>>> import numpy as np
>>> from numpy import linalg as LA
>>> np.set_printoptions(precision=2, suppress=True, linewidth=100, floatmode="fixed")
>>> tidy = lambda a: np.round(a, 2) + 0
>>> X = np.array([[1, 0, 0, 0, 1, 0], [1, 0, 0, 3, 1, 0], [0, 0, 0, 0, 1, 2]])
>>> X.sum(axis=1)
array([2, 5, 3])
>>> tidy(LA.norm(X))
np.float64(4.24)
>>> tidy(X.mean(axis=0))
array([0.67, 0.00, 0.00, 1.00, 1.00, 0.67])
>>> X - X[0]
array([[ 0,  0,  0,  0,  0,  0],
       [ 0,  0,  0,  3,  0,  0],
       [-1,  0,  0,  0,  0,  2]])
>>> np.count_nonzero(X)
np.int64(7)
>>> u = np.array([2, 1, 2])
>>> np.polyval(u, X[1])
array([ 5,  2,  2, 23,  5,  2])
>>> np.array([np.convolve(row, u, "same") for row in X])
array([[1, 2, 0, 2, 1, 2],
       [1, 2, 6, 5, 7, 2],
       [0, 0, 0, 2, 5, 4]])
>>> s = 5 * 0.5 ** np.arange(4)
>>> O, _ = LA.qr(np.array([[0.7, 0.8, -1.9, 0.1],
...     [0.9, -0.1, 1.5, -0.4],
...     [0.4, 0.4, -0.8, -1.6],
...     [0.9, 0.3, 0.2, 1.0]]))
>>> rng = np.random.default_rng(9939)
>>> A = rng.normal(size=(16, 4)) * s @ O
>>> tidy(A)
array([[ 2.38,  1.94, -1.14,  0.91],
       [-2.94, -2.85,  2.17, -1.60],
       [-1.11,  0.55,  2.94,  1.21],
       [ 2.94, -1.11, -2.75,  1.24],
       [ 1.33, -3.56, -2.11, -0.60],
       [-2.02, -0.57, -1.71, -1.51],
       [-1.87, -3.19,  0.56, -1.03],
       [ 0.50,  1.40, -0.23,  1.22],
       [ 1.53,  1.04, -0.56,  1.31],
       [ 2.40, -1.00, -2.26,  0.96],
       [ 2.01,  0.28, -1.63,  0.81],
       [-2.69, -2.58,  1.19, -0.40],
       [-3.44,  4.49,  5.39, -0.18],
       [ 3.26, -4.20, -3.17,  0.34],
       [ 5.29, -2.39, -5.46,  2.62],
       [-2.07,  3.54,  1.97,  0.32]])
>>> tidy(LA.norm(X) ** 2 / LA.norm(X, 2) ** 2)
np.float64(1.55)
>>> tidy(LA.norm(X, 1)), tidy(LA.norm(X, np.inf))
(np.float64(3.0), np.float64(5.0))
>>> LA.norm(X, axis=1).argmax()
np.int64(1)
>>> tidy(LA.norm(X, axis=0))
array([1.41, 0.00, 0.00, 3.00, 1.73, 2.00])
>>> tidy(LA.norm(X, "nuc"))
np.float64(6.82)
>>> O, evecs = LA.qr(A[:, :1])[0], LA.qr(A[:, 1:])[0]
>>> s = LA.svd(O.T @ evecs, compute_uv=False)
>>> tidy(s)
array([0.95])
>>> tidy(np.degrees(np.arccos(s.clip(0, 1))))
array([17.54])
>>> M = np.array([[-3, -8, 0, -8],
...     [6, 1, 9, 1],
...     [3, -2, 6, -2],
...     [7, 2, 10, 2],
...     [15, 10, 18, 10],
...     [8, 3, 11, 3],
...     [4, -1, 7, -1]])
>>> T = np.stack([M, -1 * M, M[::-1]])
>>> np.einsum("bij,cij->bc", T, T)
array([[ 1485, -1485,   697],
       [-1485,  1485,  -697],
       [  697,  -697,  1485]])
>>> LA.matrix_rank(T)
array([2, 2, 2])
>>> (T @ M.T).shape
(3, 7, 7)
>>> np.abs(np.diag(LA.qr(M)[1])) > 1e-9
array([ True,  True, False, False])
>>> tidy(M @ LA.pinv(M) @ M)
array([[-3.00, -8.00,  0.00, -8.00],
       [ 6.00,  1.00,  9.00,  1.00],
       [ 3.00, -2.00,  6.00, -2.00],
       [ 7.00,  2.00, 10.00,  2.00],
       [15.00, 10.00, 18.00, 10.00],
       [ 8.00,  3.00, 11.00,  3.00],
       [ 4.00, -1.00,  7.00, -1.00]])
>>> LA.lstsq(M[:-1].T, M[-1])[2]
np.int32(2)
>>> data = np.load("test4.npy")
>>> data
array([[2, 5, 0, 2, 2, 4, 3],
       [0, 3, 1, 3, 0, 4, 5],
       [0, 0, 4, 2, 2, 3, 0],
       [0, 0, 0, 2, 2, 3, 3],
       [0, 0, 0, 0, 2, 4, 0],
       [0, 0, 0, 0, 0, 3, 0],
       [0, 0, 0, 0, 0, 0, 1]])
>>> u, v = data[1], data[6]
>>> u @ v
np.int64(5)
>>> u @ u
np.int64(60)
>>> pr = (u @ v) / (u @ u) * u
>>> np.outer(u, v)
array([[0, 0, 0, 0, 0, 0, 0],
       [0, 0, 0, 0, 0, 0, 3],
       [0, 0, 0, 0, 0, 0, 1],
       [0, 0, 0, 0, 0, 0, 3],
       [0, 0, 0, 0, 0, 0, 0],
       [0, 0, 0, 0, 0, 0, 4],
       [0, 0, 0, 0, 0, 0, 5]])
>>> LA.matrix_rank(np.outer(u, v))
np.int64(1)
>>> tidy((v - pr) @ u)
np.float64(0.0)
>>> tidy(LA.norm(u + v) ** 2 + LA.norm(u - v) ** 2)
np.float64(122.0)
